% python3 -q
>>> import numpy as np
>>> np.set_printoptions(precision=1, suppress=True, linewidth=100, legacy="1.25")
>>> F = np.loadtxt("data.csv", delimiter=",")
>>> F
array([[  1.,  -1.,   1.,  -1.],
       [  1.,   0.,   0.,   0.],
       [  1.,   1.,   1.,   1.],
       [  1.,   2.,   4.,   8.],
       [  1.,   3.,   9.,  27.],
       [  1.,   4.,  16.,  64.],
       [  1.,   5.,  25., 125.],
       [  1.,   6.,  36., 216.],
       [  1.,   7.,  49., 343.],
       [  1.,   8.,  64., 512.]])
>>> vec = np.array([0, 0, 2, 1])
>>> y = F @ vec
>>> y
array([  1.,   0.,   3.,  16.,  45.,  96., 175., 288., 441., 640.])
>>> np.round(np.linalg.pinv(F) @ F, 1) + 0
array([[1., 0., 0., 0.],
       [0., 1., 0., 0.],
       [0., 0., 1., 0.],
       [0., 0., 0., 1.]])
>>> np.round(np.linalg.lstsq(F, y)[0], 1) + 0
array([0., 0., 2., 1.])
>>> print(np.round(np.linalg.solve(F.T @ F, F.T @ y), 1) + 0)
[0. 0. 2. 1.]
>>> rng = np.random.default_rng(964021)
>>> y = y + 0.3 * rng.normal(size=10)
>>> y.round(1) + 0
array([  1. ,   0. ,   3.1,  16.3,  45. ,  96.1, 175.1, 288. , 441.1, 640. ])
>>> beta, *_ = np.linalg.lstsq(F, y)
>>> beta.round()
array([0., 0., 2., 1.])
>>> np.round(F.T @ (y - F @ beta), 1) + 0
array([0., 0., 0., 0.])
>>> np.round(np.linalg.norm(y - F @ beta), 1)
0.2
>>> print(beta)
[0.1 0.1 2.  1. ]
>>> [round(float(np.linalg.norm(np.linalg.solve(F.T @ F + lam * np.eye(4), F.T @ y))), 2) for lam in (0, 1, 10, 100)]
[2.21, 2.18, 2.1, 1.78]
>>> A = np.load("mat.npy")
>>> A
array([[ 3,  0,  3,  0,  3,  0],
       [ 2, -2,  2, -2,  2, -2],
       [ 0,  3,  0,  3,  0,  3],
       [ 3,  0,  3,  0,  3,  0],
       [ 2, -2,  2, -2,  2, -2],
       [ 0,  3,  0,  3,  0,  3]])
>>> # column 2 repeats column 0
>>> Uu, s, VT = np.linalg.svd(A)
>>> vecs = VT[:(s > 1e-8).sum()]
>>> vec = A[5] + 4 * A[0] + rng.integers(2) * np.eye(6)[0]
>>> vec
array([12.,  3., 12.,  3., 12.,  3.])
>>> print(np.allclose(vecs.T @ vecs @ vec, vec))
True
>>> np.round(vecs.T @ vecs, 1) + 0
array([[0.3, 0. , 0.3, 0. , 0.3, 0. ],
       [0. , 0.3, 0. , 0.3, 0. , 0.3],
       [0.3, 0. , 0.3, 0. , 0.3, 0. ],
       [0. , 0.3, 0. , 0.3, 0. , 0.3],
       [0.3, 0. , 0.3, 0. , 0.3, 0. ],
       [0. , 0.3, 0. , 0.3, 0. , 0.3]])
>>> np.round(np.linalg.norm(vec - vecs.T @ vecs @ vec), 1)
0.0
>>> print(np.diag(vecs.T @ vecs))
[0.3 0.3 0.3 0.3 0.3 0.3]
>>> np.argsort(-np.linalg.norm(A, axis=0).round(6), kind="stable")[:3]
array([0, 1, 2])
>>> np.linalg.matrix_rank(A, rtol=0.1)
2
>>> [round(float(x), 1) for x in np.linalg.svd(A, compute_uv=False)[:3]]
[10.1, 7.3, 0.0]
>>> np.round(np.linalg.norm(A, 2) / np.linalg.norm(A), 1)
0.8
>>> np.unique(A.round(6), axis=0).shape
(3, 6)
>>> print(np.allclose(A[:-1].T @ np.linalg.lstsq(A[:-1].T, A[-1])[0], A[-1]))
True
>>> th = np.radians(60)
>>> Rm = np.eye(6)
>>> Rm[4, 4] = Rm[0, 0] = np.cos(th)
>>> Rm[4, 0], Rm[0, 4] = -np.sin(th), np.sin(th)
>>> Rm
array([[ 0.5,  0. ,  0. ,  0. ,  0.9,  0. ],
       [ 0. ,  1. ,  0. ,  0. ,  0. ,  0. ],
       [ 0. ,  0. ,  1. ,  0. ,  0. ,  0. ],
       [ 0. ,  0. ,  0. ,  1. ,  0. ,  0. ],
       [-0.9,  0. ,  0. ,  0. ,  0.5,  0. ],
       [ 0. ,  0. ,  0. ,  0. ,  0. ,  1. ]])
>>> out = A @ Rm.T
>>> print(np.allclose(A @ A.T, out @ out.T))
True
>>> np.allclose(np.linalg.norm(A, axis=1), np.linalg.norm(out, axis=1))
True
>>> np.abs(out - A).max(axis=0)
array([1.1, 0. , 0. , 0. , 4.1, 0. ])
>>> np.round(np.linalg.svd(A, compute_uv=False), 1) + 0, np.round(np.linalg.svd(out, compute_uv=False), 1) + 0
(array([10.1,  7.3,  0. ,  0. ,  0. ,  0. ]), array([10.1,  7.3,  0. ,  0. ,  0. ,  0. ]))
>>> out
array([[ 4.1,  0. ,  3. ,  0. , -1.1,  0. ],
       [ 2.7, -2. ,  2. , -2. , -0.7, -2. ],
       [ 0. ,  3. ,  0. ,  3. ,  0. ,  3. ],
       [ 4.1,  0. ,  3. ,  0. , -1.1,  0. ],
       [ 2.7, -2. ,  2. , -2. , -0.7, -2. ],
       [ 0. ,  3. ,  0. ,  3. ,  0. ,  3. ]])
>>> X = np.eye(12, dtype=int)[rng.permutation(12)] * np.array([2, -1, -2, 1, -1, -1, 0, -3, 3, 2, -2, 1])
>>> X
array([[ 0,  0,  0,  0,  0,  0,  0,  0,  3,  0,  0,  0],
       [ 0,  0,  0,  0,  0,  0,  0,  0,  0,  0, -2,  0],
       [ 0,  0, -2,  0,  0,  0,  0,  0,  0,  0,  0,  0],
       [ 0,  0,  0,  0,  0,  0,  0,  0,  0,  2,  0,  0],
       [ 0,  0,  0,  1,  0,  0,  0,  0,  0,  0,  0,  0],
       [ 0,  0,  0,  0,  0,  0,  0,  0,  0,  0,  0,  0],
       [ 0,  0,  0,  0,  0, -1,  0,  0,  0,  0,  0,  0],
       [ 2,  0,  0,  0,  0,  0,  0,  0,  0,  0,  0,  0],
       [ 0,  0,  0,  0, -1,  0,  0,  0,  0,  0,  0,  0],
       [ 0, -1,  0,  0,  0,  0,  0,  0,  0,  0,  0,  0],
       [ 0,  0,  0,  0,  0,  0,  0, -3,  0,  0,  0,  0],
       [ 0,  0,  0,  0,  0,  0,  0,  0,  0,  0,  0,  1]])
>>> # 4 blocks once reordered
>>> r = np.linalg.matrix_rank(X)
>>> r
11
>>> N = np.linalg.svd(X)[2][r:].T
>>> [int(np.linalg.matrix_rank(X[:, :j + 1])) for j in range(12)]
[1, 2, 3, 4, 5, 6, 6, 7, 8, 9, 10, 11]
>>> np.linalg.matrix_rank(X.T @ X), np.linalg.matrix_rank(X @ X.T)
(11, 11)
>>> X @ N
array([[0.],
       [0.],
       [0.],
       [0.],
       [0.],
       [0.],
       [0.],
       [0.],
       [0.],
       [0.],
       [0.],
       [0.]])
>>> np.allclose(X @ N, 0)
True
>>> [int(np.linalg.matrix_rank(X[:i])) for i in range(1, len(X) + 1)]
[1, 2, 3, 4, 5, 5, 6, 7, 8, 9, 10, 11]
>>> N @ N.T
array([[0., 0., 0., 0., 0., 0., 0., 0., 0., 0., 0., 0.],
       [0., 0., 0., 0., 0., 0., 0., 0., 0., 0., 0., 0.],
       [0., 0., 0., 0., 0., 0., 0., 0., 0., 0., 0., 0.],
       [0., 0., 0., 0., 0., 0., 0., 0., 0., 0., 0., 0.],
       [0., 0., 0., 0., 0., 0., 0., 0., 0., 0., 0., 0.],
       [0., 0., 0., 0., 0., 0., 0., 0., 0., 0., 0., 0.],
       [0., 0., 0., 0., 0., 0., 1., 0., 0., 0., 0., 0.],
       [0., 0., 0., 0., 0., 0., 0., 0., 0., 0., 0., 0.],
       [0., 0., 0., 0., 0., 0., 0., 0., 0., 0., 0., 0.],
       [0., 0., 0., 0., 0., 0., 0., 0., 0., 0., 0., 0.],
       [0., 0., 0., 0., 0., 0., 0., 0., 0., 0., 0., 0.],
       [0., 0., 0., 0., 0., 0., 0., 0., 0., 0., 0., 0.]])
